$ python3 -q
>>> import numpy as np
>>> from numpy import linalg as LA
>>> np.set_printoptions(precision=1, suppress=True, linewidth=140)
>>> m1 = np.array([[242, 181, 133], [181, 158, 121], [133, 121, 125]])
>>> # symmetric, so the eigenvalues are real
>>> L = LA.cholesky(m1)
>>> print(L)
[[15.6  0.   0. ]
 [11.6  4.8  0. ]
 [ 8.5  4.5  5.6]]
>>> L @ L.T
array([[242., 181., 133.],
       [181., 158., 121.],
       [133., 121., 125.]])
>>> Y = np.array([[2, -2], [-1, -1]])
>>> X = np.kron(np.eye(2, dtype=int), Y)
>>> X
array([[ 2, -2,  0,  0],
       [-1, -1,  0,  0],
       [ 0,  0,  2, -2],
       [ 0,  0, -1, -1]])
>>> # splits into 2 blocks
>>> U, sv, Vh = LA.svd(X, full_matrices=False)
>>> np.allclose(U * sv @ Vh, X)
True
>>> np.round(U.T @ U, 1) + 0
array([[1., 0., 0., 0.],
       [0., 1., 0., 0.],
       [0., 0., 1., 0.],
       [0., 0., 0., 1.]])
>>> np.cumsum(sv ** 2) / np.sum(sv ** 2)
array([0.4, 0.8, 0.9, 1. ])
>>> sv
array([2.8, 2.8, 1.4, 1.4])
>>> (sv > 1e-8).sum()
np.int64(4)
>>> sv / sv[0]
array([1. , 1. , 0.5, 0.5])
>>> np.round(Vh @ Vh.T, 1) + 0
array([[1., 0., 0., 0.],
       [0., 1., 0., 0.],
       [0., 0., 1., 0.],
       [0., 0., 0., 1.]])
>>> feats = np.loadtxt("mat.csv", delimiter=",")
>>> feats
array([[ 0., -8.,  9.],
       [ 0.,  0.,  3.],
       [ 0.,  0.,  0.]])
>>> # rows and columns are dependent
>>> rank = LA.matrix_rank(feats)
>>> rank
np.int64(2)
>>> N = LA.svd(feats)[2][rank:].T
>>> print(np.allclose(feats @ N, 0))
True
>>> [int(LA.matrix_rank(feats[:, :j + 1])) for j in range(3)]
[0, 1, 2]
>>> print(N @ N.T)
[[1. 0. 0.]
 [0. 0. 0.]
 [0. 0. 0.]]
>>> mat = np.load("w.npy")
>>> mat
array([[ 1,  1,  1,  1, -1, -1, -1, -1],
       [ 1, -1, -1,  1, -1,  1,  1, -1],
       [ 1, -1,  1, -1,  1, -1,  1, -1]])
>>> W1 = np.array([[0, 3, -1, 2, 1, 3],
...     [-2, -3, 3, 3, -1, 0],
...     [0, 2, 1, -3, 0, -1],
...     [0, 0, 2, 2, 2, 3],
...     [0, 2, 0, 1, 1, -2],
...     [-1, 0, 1, 0, 1, 0],
...     [1, 0, 1, 0, 0, 1],
...     [0, -1, 3, -1, -2, -1]])
>>> beta = np.array([2, 0, 2, 1, -3, 1])
>>> act = np.maximum(mat @ W1 + beta, 0)
>>> (act > 0).astype(int)
array([[0, 1, 1, 1, 0, 1],
       [1, 1, 0, 1, 1, 1],
       [1, 1, 0, 0, 0, 0]])
>>> act
array([[ 0,  1,  2,  5,  0,  8],
       [ 4,  3,  0,  5,  3, 12],
       [ 6, 11,  0,  0,  0,  0]])
>>> cent = np.array([[3, 1, 2], [3, 3, 1], [3, 1, 2], [2, 3, 0], [3, 0, 2], [2, 2, 1]])
>>> (act @ cent).round(6).argmax(axis=1)
array([1, 0, 0])
>>> act @ cent
array([[35, 36, 13],
       [64, 52, 29],
       [51, 39, 23]])
>>> W1 @ cent
array([[19, 20,  6],
       [-3,  1, -3],
       [ 1, -4,  3],
       [22, 14, 11],
       [ 7,  5,  2],
       [ 3,  0,  2],
       [ 8,  4,  5],
       [-4, -5,  0]])
>>> round(float(LA.norm(mat) ** 2 / LA.norm(mat, 2) ** 2), 1)
3.0
>>> LA.norm(mat, axis=0)
array([1.7, 1.7, 1.7, 1.7, 1.7, 1.7, 1.7, 1.7])
>>> x = np.array([7, 9, 8, 0, 3, 8, 4, 8])
>>> np.sign((mat @ x).round(6))
array([ 1, -1, -1])
>>> print(mat @ (2 * x))
[  2 -18  -6]
>>> LA.norm(mat @ x) <= LA.norm(mat, 2) * LA.norm(x) + 1e-9
np.True_
>>> mat @ np.eye(8)[6]
array([-1.,  1.,  1.])
>>> (mat @ x).argmax()
np.int64(0)
>>> mat @ x
array([ 1, -9, -3])
>>> u = np.array([-1, -1])
>>> np.polyval(u, mat[1])
array([-2,  0,  0, -2,  0, -2, -2,  0])
>>> np.correlate(mat[1], mat[2], "full")
array([-1,  2, -1,  0,  1, -2,  1,  0,  1, -2,  1,  0, -1,  2, -1])
>>> data = np.load("case5.npy")
>>> data
array([[-30. ,  -0.4,  -1.1],
       [-26. ,   1. ,  -0.2],
       [ -6. ,   0.2,   3.1]])
>>> # column 0 is much longer than the rest
>>> U, sv, Vh = LA.svd(data)
>>> sv
array([40.2,  3.3,  1. ])
>>> print(np.argmax(sv[:-1] / (sv[1:] + 1e-6)) + 1)
1
>>> Y = U[:, :1] @ np.diag(sv[:1]) @ Vh[:1]
>>> print(np.round(LA.norm(data - Y) / LA.norm(data), 1))
0.1
>>> Y
array([[-30. ,   0.3,  -0.4],
       [-26. ,   0.2,  -0.3],
       [ -6. ,   0.1,  -0.1]])
>>> round(np.abs(data - Y).max(), 1)
np.float64(3.2)
>>> print(LA.matrix_rank(data, rtol=0.05))
2
>>> round(float(LA.norm(data - Y, 2)), 1), np.round(sv[1], 1)
(3.3, np.float64(3.3))
>>> np.round(LA.eigvals(Y), 1) + 0
array([-29.8,   0. ,   0. ])
>>> round(LA.det(Y.T), 1)
np.float64(0.0)
>>> np.round(LA.det(Y[::-1]), 1)
np.float64(-0.0)
>>> np.round(LA.eigvals(Y).sum().real, 1)
np.float64(-29.8)
>>> np.kron(np.eye(2, dtype=int), Y)
array([[-30. ,   0.3,  -0.4,  -0. ,   0. ,  -0. ],
       [-26. ,   0.2,  -0.3,  -0. ,   0. ,  -0. ],
       [ -6. ,   0.1,  -0.1,  -0. ,   0. ,  -0. ],
       [ -0. ,   0. ,  -0. , -30. ,   0.3,  -0.4],
       [ -0. ,   0. ,  -0. , -26. ,   0.2,  -0.3],
       [ -0. ,   0. ,  -0. ,  -6. ,   0.1,  -0.1]])
>>> print(np.round(np.einsum("ij,ji->", Y, Y), 1))
889.8
>>> rng = np.random.default_rng(588)
>>> lab = rng.permutation(3)
>>> lab
array([2, 1, 0])
>>> Y = data[lab][:, lab]
>>> Y
array([[  3.1,   0.2,  -6. ],
       [ -0.2,   1. , -26. ],
       [ -1.1,  -0.4, -30. ]])
>>> np.sort(np.abs(LA.eigvals(Y)))
array([ 1.2,  3.4, 30.5])
>>> M = np.load("test9.npy")
>>> M
array([[ 9, 18,  0, 10],
       [15, 31,  0, 21],
       [ 0, 15,  1, 10],
       [ 9, 24,  0, 16],
       [12, 32,  0, 23],
       [12, 20,  0, 11],
       [ 3, 20,  0, 14],
       [ 3, 20,  0, 14],
       [ 3, 11,  1,  5],
       [ 0,  9,  3,  4],
       [12, 32,  0, 23]])
>>> P = M @ LA.solve(M.T @ M, M.T)
>>> print(np.round(P @ M[:, 2], 1) + 0)
[0. 0. 1. 0. 0. 0. 0. 0. 1. 3. 0.]
>>> np.diag(P)
array([0.3, 0.3, 0.3, 0.1, 0.3, 0.5, 0.3, 0.3, 0.3, 0.9, 0.3])
>>> np.round(LA.eigvalsh(P), 1) + 0
array([0., 0., 0., 0., 0., 0., 0., 1., 1., 1., 1.])
>>> print(P.round(1) + 0)
[[ 0.3  0.1  0.   0.1 -0.1  0.4  0.   0.   0.2 -0.1 -0.1]
 [ 0.1  0.3 -0.1  0.1  0.3  0.2 -0.1 -0.1  0.   0.1  0.3]
 [ 0.  -0.1  0.3  0.1  0.  -0.1  0.3  0.3  0.1  0.2  0. ]
 [ 0.1  0.1  0.1  0.1  0.1  0.1  0.1  0.1  0.1  0.   0.1]
 [-0.1  0.3  0.   0.1  0.3  0.   0.1  0.1 -0.1  0.   0.3]
 [ 0.4  0.2 -0.1  0.1  0.   0.5 -0.1 -0.1  0.2  0.   0. ]
 [ 0.  -0.1  0.3  0.1  0.1 -0.1  0.3  0.3  0.1 -0.1  0.1]
 [ 0.  -0.1  0.3  0.1  0.1 -0.1  0.3  0.3  0.1 -0.1  0.1]
 [ 0.2  0.   0.1  0.1 -0.1  0.2  0.1  0.1  0.3  0.2 -0.1]
 [-0.1  0.1  0.2  0.   0.   0.  -0.1 -0.1  0.2  0.9  0. ]
 [-0.1  0.3  0.   0.1  0.3  0.   0.1  0.1 -0.1  0.   0.3]]
>>> x = np.array([-2, 4, -3, 1])
>>> np.sign((M @ x).round(6))
array([1, 1, 1, 1, 1, 1, 1, 1, 1, 1, 1])
>>> np.einsum("ij,j->i", M, x)
array([ 64, 115,  67,  94, 127,  67,  88,  88,  40,  31, 127])
>>> print(LA.norm(M @ x) <= LA.norm(M, 2) * LA.norm(x) + 1e-9)
True
>>> M * x
array([[-18,  72,   0,  10],
       [-30, 124,   0,  21],
       [  0,  60,  -3,  10],
       [-18,  96,   0,  16],
       [-24, 128,   0,  23],
       [-24,  80,   0,  11],
       [ -6,  80,   0,  14],
       [ -6,  80,   0,  14],
       [ -6,  44,  -3,   5],
       [  0,  36,  -9,   4],
       [-24, 128,   0,  23]])
>>> (M * x).sum(axis=1)
array([ 64, 115,  67,  94, 127,  67,  88,  88,  40,  31, 127])
>>> print(M @ np.ones(4))
[37. 67. 26. 49. 67. 43. 37. 37. 20. 16. 67.]
>>> C2 = M.T @ M
>>> LA.eigvalsh(C2)[::-1]
array([8759.6,  117.3,   21.9,    3.1])
>>> C2
array([[ 846, 2004,    3, 1332],
       [2004, 5536,   53, 3708],
       [   3,   53,   11,   27],
       [1332, 3708,   27, 2509]])
>>> K = np.vander(np.arange(5) - 2, 4, increasing=True)
>>> K
array([[ 1, -2,  4, -8],
       [ 1, -1,  1, -1],
       [ 1,  0,  0,  0],
       [ 1,  1,  1,  1],
       [ 1,  2,  4,  8]])
>>> u = np.array([4, 0])
>>> np.correlate(K[3], K[4], "full")
array([ 8, 12, 14, 15,  7,  3,  1])
>>> np.polyval(u, K[3])
array([4, 4, 4, 4])
>>> P = K @ LA.solve(K.T @ K, K.T)
>>> np.round((np.eye(5) - P) @ K, 1) + 0
array([[0., 0., 0., 0.],
       [0., 0., 0., 0.],
       [0., 0., 0., 0.],
       [0., 0., 0., 0.],
       [0., 0., 0., 0.]])
>>> np.allclose(P @ P, P)
True
>>> np.trace(P)
np.float64(4.0)
>>> print(np.round(LA.eigvalsh(P), 1) + 0)
[0. 1. 1. 1. 1.]
>>> P @ K[:, 1]
array([-2., -1.,  0.,  1.,  2.])
>>> E = np.load("arr.npy")
>>> print(E)
[[  9 -16  -8]
 [  7  -8  -4]
 [ -9  -8  -4]
 [ -1   6   3]]
>>> W1 = np.array([[-3, -2, -2, 2], [-3, 1, -2, -2], [-3, -2, 1, 3]])
>>> beta = np.array([-1, -1, 2, 2])
>>> act = np.maximum(E @ W1 + beta, 0)
>>> LA.matrix_rank(act)
np.int64(4)
>>> (act > 0).mean(axis=0)
array([0.8, 0.5, 0.5, 0.5])
>>> (act > 0).astype(int)
array([[1, 0, 1, 1],
       [1, 0, 0, 1],
       [1, 1, 1, 0],
       [0, 1, 0, 0]])
>>> cent = np.array([[1, 2, -1], [0, -2, 1], [1, 2, -2], [-1, 0, -1]])
>>> (act @ cent).round(6).argmax(axis=1)
array([1, 1, 1, 2])
>>> U, sv, Vh = LA.svd(E)
>>> sv.round(1) + 0
array([24.2, 12.3,  0. ])
>>> np.argmax(sv[:-1] / (sv[1:] + 1e-6)) + 1
np.int64(2)
>>> Y = U[:, :2] @ np.diag(sv[:2]) @ Vh[:2]
>>> print(LA.matrix_rank(E, rtol=0.05))
2
>>> Y
array([[  9., -16.,  -8.],
       [  7.,  -8.,  -4.],
       [ -9.,  -8.,  -4.],
       [ -1.,   6.,   3.]])
>>> np.round(LA.norm(E - Y) / LA.norm(E), 1)
np.float64(0.0)
>>> LA.matrix_rank(Y)
np.int64(2)
>>> np.round(np.abs(E - Y).max(), 1)
np.float64(0.0)
>>> W1 = np.array([[-3, 1, 1, 0, 2, 1], [-1, 2, -3, -1, -2, -1], [3, 0, -2, -3, 0, 1]])
>>> beta = np.array([1, 1, 3, 1, 0, 2])
>>> act = np.maximum(data @ W1 + beta, 0)
>>> print(act)
[[88.1  0.   0.   4.7  0.   0. ]
 [77.4  0.   0.   0.6  0.   0. ]
 [28.1  0.   0.   0.   0.   0. ]]
>>> (act > 0).mean(axis=0)
array([1. , 0. , 0. , 0.7, 0. , 0. ])
>>> (act > 0).astype(int)
array([[1, 0, 0, 1, 0, 0],
       [1, 0, 0, 1, 0, 0],
       [1, 0, 0, 0, 0, 0]])
>>> cent = np.array([[0, 1, 3], [3, 0, 0], [1, 3, 3], [0, 1, 0], [0, 0, 1], [1, 1, 0]])
>>> print((act @ cent).round(6).argmax(axis=1))
[2 2 2]
>>> print(W1 @ cent)
[[  5   1  -4]
 [  2 -12 -14]
 [ -1  -5   3]]
>>> act @ cent
array([[  0. ,  92.8, 264.3],
       [  0. ,  78. , 232.2],
       [  0. ,  28.1,  84.3]])
